In [1]: import numpy as np

In [2]: import numpy.linalg as la

In [3]: np.set_printoptions(precision=1, suppress=True, linewidth=160, legacy="1.25")

In [4]: def rnd(a):
   ...:     return np.round(a, 1) + 0
   ...: 

In [5]: E = np.cumsum(np.array([[2, 2, 1],
   ...:     [1, 2, 1],
   ...:     [2, 2, 1],
   ...:     [0, 2, 0],
   ...:     [0, 2, 0],
   ...:     [1, 2, 1],
   ...:     [2, 2, 1],
   ...:     [2, 1, 1],
   ...:     [0, 0, 2],
   ...:     [2, 0, 2],
   ...:     [0, 2, 0],
   ...:     [1, 2, 1],
   ...:     [1, 1, 2],
   ...:     [1, 2, 2],
   ...:     [0, 1, 0],
   ...:     [2, 0, 2],
   ...:     [1, 1, 0],
   ...:     [1, 0, 0],
   ...:     [0, 1, 2],
   ...:     [2, 1, 2],
   ...:     [1, 0, 2],
   ...:     [0, 0, 1],
   ...:     [0, 1, 0],
   ...:     [1, 0, 2],
   ...:     [0, 0, 1],
   ...:     [2, 2, 0],
   ...:     [0, 2, 0],
   ...:     [0, 0, 2]]), axis=0)

In [6]: E
Out[6]: 
array([[ 2,  2,  1],
       [ 3,  4,  2],
       [ 5,  6,  3],
       [ 5,  8,  3],
       [ 5, 10,  3],
       [ 6, 12,  4],
       [ 8, 14,  5],
       [10, 15,  6],
       [10, 15,  8],
       [12, 15, 10],
       [12, 17, 10],
       [13, 19, 11],
       [14, 20, 13],
       [15, 22, 15],
       [15, 23, 15],
       [17, 23, 17],
       [18, 24, 17],
       [19, 24, 17],
       [19, 25, 19],
       [21, 26, 21],
       [22, 26, 23],
       [22, 26, 24],
       [22, 27, 24],
       [23, 27, 26],
       [23, 27, 27],
       [25, 29, 27],
       [25, 31, 27],
       [25, 31, 29]])

In [7]: cen = E - E.mean(axis=0)

In [8]: Uu, sv, VT = la.svd(cen, full_matrices=False)

In [9]: (np.sign(Uu[:, 0]) == np.sign(Uu[0, 0])).astype(int)
Out[9]: array([1, 1, 1, 1, 1, 1, 1, 1, 1, 1, 1, 1, 1, 0, 0, 0, 0, 0, 0, 0, 0, 0, 0, 0, 0, 0, 0, 0])

In [10]: rnd(np.abs(VT[-1]))
Out[10]: array([0.9, 0.3, 0.4])

In [11]: la.matrix_rank(cen)
Out[11]: 3

In [12]: rnd(cen.mean(axis=0))
Out[12]: array([0., 0., 0.])

In [13]: rnd(VT[0] * np.sign(VT[0, np.abs(VT[0]).argmax()]))
Out[13]: array([0.5, 0.6, 0.6])

In [14]: np.abs(Uu[:, 0]).argmax()
Out[14]: 0

In [15]: rnd(sv ** 2 / (sv ** 2).sum())
Out[15]: array([1., 0., 0.])

In [16]: def softmax(z):
    ...:     e = np.exp(z - z.max(axis=-1, keepdims=True))
    ...:     return e / e.sum(axis=-1, keepdims=True)
    ...: 

In [17]: rnd(softmax(E).sum(axis=1))
Out[17]: array([1., 1., 1., 1., 1., 1., 1., 1., 1., 1., 1., 1., 1., 1., 1., 1., 1., 1., 1., 1., 1., 1., 1., 1., 1., 1., 1., 1.])

In [18]: S = E @ E.T / np.sqrt(3)

In [19]: rnd(softmax(S)[18] @ E)
Out[19]: array([25., 31., 29.])

In [20]: la.matrix_rank(E, rtol=0.1)
Out[20]: 1

In [21]: np.argsort(-la.norm(E, axis=0).round(6), kind="stable")[:3]
Out[21]: array([1, 2, 0])

In [22]: [round(float(x), 1) for x in la.svd(E, compute_uv=False)[:3]]
Out[22]: [167.9, 14.5, 3.1]

In [23]: M = np.array([[8, -4, 7, 6, -16],
    ...:     [-4, -8, 0, -7, -13],
    ...:     [7, 0, 4, 3, 5],
    ...:     [6, -7, 3, -12, -4],
    ...:     [-16, -13, 5, -4, -10]])

In [24]: # equal to its transpose

In [25]: assert M == M.T
ValueError: The truth value of an array with more than one element is ambiguous. Use a.any() or a.all()


In [26]: la.matrix_power(M, 4)
Out[26]: 
array([[ 222227,  162768,  -22292,   97229,  153215],
       [ 162768,  263856,  -92146,  139686,  331454],
       [ -22292,  -92146,   47001,  -32992, -137680],
       [  97229,  139686,  -32992,  110269,  143891],
       [ 153215,  331454, -137680,  143891,  468977]])

In [27]: np.allclose(M, M.T)
Out[27]: True

In [28]: np.allclose(M @ M.T, M.T @ M)
Out[28]: True

In [29]: rnd(np.abs(la.eigvals(M)).max())
Out[29]: 30.8

In [30]: A = np.array([[1, 0, 1, 2], [0, 1, 0, 1], [1, 2, 0, 1]])

In [31]: A[-1] = A[0] + 2 * A[1]

In [32]: A
Out[32]: 
array([[1, 0, 1, 2],
       [0, 1, 0, 1],
       [1, 2, 1, 4]])

In [33]: rank = la.matrix_rank(A)

In [34]: rank
Out[34]: 2

In [35]: N = la.svd(A)[2][rank:].T

In [36]: [int(la.matrix_rank(A[:i])) for i in range(1, len(A) + 1)]
Out[36]: [1, 2, 2]

In [37]: [int(la.matrix_rank(A[:, :j + 1])) for j in range(4)]
Out[37]: [1, 2, 2, 2]

In [38]: [int(la.matrix_rank(np.delete(A, i, axis=0))) for i in range(3)]
Out[38]: [2, 2, 2]

In [39]: rnd(A @ N)
Out[39]: 
array([[0., 0.],
       [0., 0.],
       [0., 0.]])

In [40]: A - A[0]
Out[40]: 
array([[ 0,  0,  0,  0],
       [-1,  1, -1, -1],
       [ 0,  2,  0,  2]])

In [41]: A.shape
Out[41]: (3, 4)

In [42]: rnd(A.mean(axis=0))
Out[42]: array([0.7, 1. , 0.7, 2.3])

In [43]: rnd(la.svd(A, compute_uv=False))
Out[43]: array([5.3, 1.3, 0. ])

In [44]: np.unravel_index(np.abs(A).argmax(), A.shape)
Out[44]: (2, 3)

In [45]: K = 3 * np.eye(4) + np.ones((4, 4))

In [46]: K
Out[46]: 
array([[4., 1., 1., 1.],
       [1., 4., 1., 1.],
       [1., 1., 4., 1.],
       [1., 1., 1., 4.]])

In [47]: x0 = np.ones(4)

In [48]: for _ in range(6):
    ...:     x0 = K @ x0
    ...:     x0 /= la.norm(x0)
    ...:     print(round(x0 @ K @ x0, 1))
    ...: 
7.0
7.0
7.0
7.0
7.0
7.0

In [49]: x0
Out[49]: array([0.5, 0.5, 0.5, 0.5])

In [50]: rnd(la.eigvalsh(K)[-1])
Out[50]: 7.0

In [51]: P = np.triu(np.array([[3, 4, 2, 4], [0, 1, 4, 3], [1, 3, 4, 4], [0, 5, 0, 0]]), 1) + np.eye(4)

In [52]: A2 = P @ K @ la.inv(P)

In [53]: rnd(la.det(A2))
Out[53]: 189.0

In [54]: rnd(np.poly(A2))
Out[54]: array([   1.,  -16.,   90., -216.,  189.])

In [55]: vals, vecs = la.eigh(K)

In [56]: x0 = np.array([1, -5, 1, -2])

In [57]: rnd(vecs * np.sqrt(vals) @ vecs.T)
Out[57]: 
array([[2. , 0.2, 0.2, 0.2],
       [0.2, 2. , 0.2, 0.2],
       [0.2, 0.2, 2. , 0.2],
       [0.2, 0.2, 0.2, 2. ]])

In [58]: np.abs(K).sum(axis=1).max(), rnd(np.abs(vals).max())
Out[58]: (7.0, 7.0)

In [59]: rnd(vecs * np.maximum(vals, 0) @ vecs.T)
Out[59]: 
array([[4., 1., 1., 1.],
       [1., 4., 1., 1.],
       [1., 1., 4., 1.],
       [1., 1., 1., 4.]])

In [60]: x0 @ K @ x0
Out[60]: 118.0

In [61]: rnd(x0 @ K @ x0 / (x0 @ x0)), rnd(vals[0]), rnd(vals[-1])
Out[61]: (3.8, 3.0, 7.0)

In [62]: rnd(la.eigvalsh(K[1:, 1:]))
Out[62]: array([3., 3., 6.])

In [63]: O, r_ = la.qr(K)

In [64]: rnd(abs(r_[0, 0])), rnd(la.norm(K[:, 0]))
Out[64]: (4.4, 4.4)

In [65]: rnd(r_)
Out[65]: 
array([[-4.4, -2.3, -2.3, -2.3],
       [ 0. , -3.7, -1.3, -1.3],
       [ 0. ,  0. , -3.5, -0.9],
       [ 0. ,  0. ,  0. ,  3.4]])

In [66]: rnd(O)
Out[66]: 
array([[-0.9,  0.3,  0.2, -0.2],
       [-0.2, -0.9,  0.2, -0.2],
       [-0.2, -0.1, -1. , -0.2],
       [-0.2, -0.1, -0.1,  1. ]])

In [67]: rnd(O @ r_)
Out[67]: 
array([[4., 1., 1., 1.],
       [1., 4., 1., 1.],
       [1., 1., 4., 1.],
       [1., 1., 1., 4.]])

In [68]: np.allclose(r_.T @ r_, K.T @ K)
Out[68]: True

In [69]: vals, vecs = la.eig(K)

In [70]: rnd(np.sort(la.eigvals(la.inv(K))))
Out[70]: array([0.1, 0.3, 0.3, 0.3])

In [71]: rnd(np.sort(la.eigvals(K @ K)))
Out[71]: array([ 9.,  9.,  9., 49.])

In [72]: rnd(vals)
Out[72]: array([3., 7., 3., 3.])

In [73]: rnd(K @ vecs[:, 0] - vals[0] * vecs[:, 0])
Out[73]: array([0., 0., 0., 0.])

In [74]: O, _ = la.qr(np.array([[-1.4, 0.3, 1.2, -1.5, 1.2],
    ...:     [0.9, -1.4, 0.2, 0.8, 0.3],
    ...:     [-0.7, 1.2, 1.7, 1.3, 0.7],
    ...:     [-1.4, 0.6, -1.0, -0.8, -0.3],
    ...:     [-0.1, 0.6, 0.1, -0.2, 0.5]]))

In [75]: vecs, _ = la.qr(np.array([[2.9, 0.1, 0.3], [-1.1, 1.6, -2.3], [-0.5, 0.5, -1.7]]))

In [76]: sv = 5 * 0.5 ** np.arange(3)

In [77]: data = O[:, :3] * sv @ vecs[:3]

In [78]: rnd(data)
Out[78]: 
array([[ 2.3,  2.3, -0.4],
       [-2.4,  0.6,  0.1],
       [ 1.8, -0.4, -1.2],
       [ 2.7,  1.5,  0.7],
       [ 0.5, -0.8, -0.2]])

In [79]: A2 = np.c_[data[:, :2] @ np.array([[-3, 2], [2, -2]]), np.array([5, 5, 0, 5, 4])]

In [80]: rnd(A2)
Out[80]: 
array([[-2.4,  0.1,  5. ],
       [ 8.4, -6.1,  5. ],
       [-6.1,  4.3,  0. ],
       [-5.3,  2.5,  5. ],
       [-3.2,  2.6,  4. ]])

In [81]: rnd(la.norm(la.qr(data)[0].T @ A2, axis=0) ** 2 / ((A2 ** 2).sum(axis=0) + 1e-12))
Out[81]: array([1. , 1. , 0.5])

In [82]: la.matrix_rank(np.c_[data, A2])
Out[82]: 4

In [83]: rnd(la.norm(A2 - data @ la.lstsq(data, A2)[0], axis=0))
Out[83]: array([0., 0., 7.])

In [84]: rnd(la.lstsq(data, A2[:, 0])[0])
Out[84]: array([-3.,  2.,  0.])

In [85]: la.matrix_rank(A2)
Out[85]: 3

In [86]: x0 = np.array([2, 3, 1])

In [87]: y = data @ x0

In [88]: rnd(la.solve(data.T @ data, data.T @ y))
Out[88]: array([2., 3., 1.])

In [89]: rnd(la.lstsq(data, y)[0])
Out[89]: array([2., 3., 1.])

In [90]: rng = np.random.default_rng(11551)

In [91]: y = y + 0.1 * rng.normal(size=5)

In [92]: rnd(y)
Out[92]: array([11.1, -2.8,  1.2, 10.6, -1.5])

In [93]: coef, *_ = la.lstsq(data, y)

In [94]: rnd(data.T @ (y - data @ coef))
Out[94]: array([0., 0., 0.])

In [95]: rnd(coef)
Out[95]: array([2., 3., 1.])

In [96]: rnd(la.norm(y - data @ coef))
Out[96]: 0.0

In [97]: ang = np.radians(36)

In [98]: r_ = np.eye(4)

In [99]: r_[3, 3] = r_[1, 1] = np.cos(ang)

In [100]: r_[3, 1], r_[1, 3] = -np.sin(ang), np.sin(ang)

In [101]: rnd(r_)
Out[101]: 
array([[ 1. ,  0. ,  0. ,  0. ],
       [ 0. ,  0.8,  0. ,  0.6],
       [ 0. ,  0. ,  1. ,  0. ],
       [ 0. , -0.6,  0. ,  0.8]])

In [102]: A2 = A @ r_.T

In [103]: rnd(la.det(r_)), rnd(np.trace(r_))
Out[103]: (1.0, 3.6)

In [104]: rnd(np.abs(A2 - A).max(axis=0))
Out[104]: array([0. , 2. , 0. , 1.9])
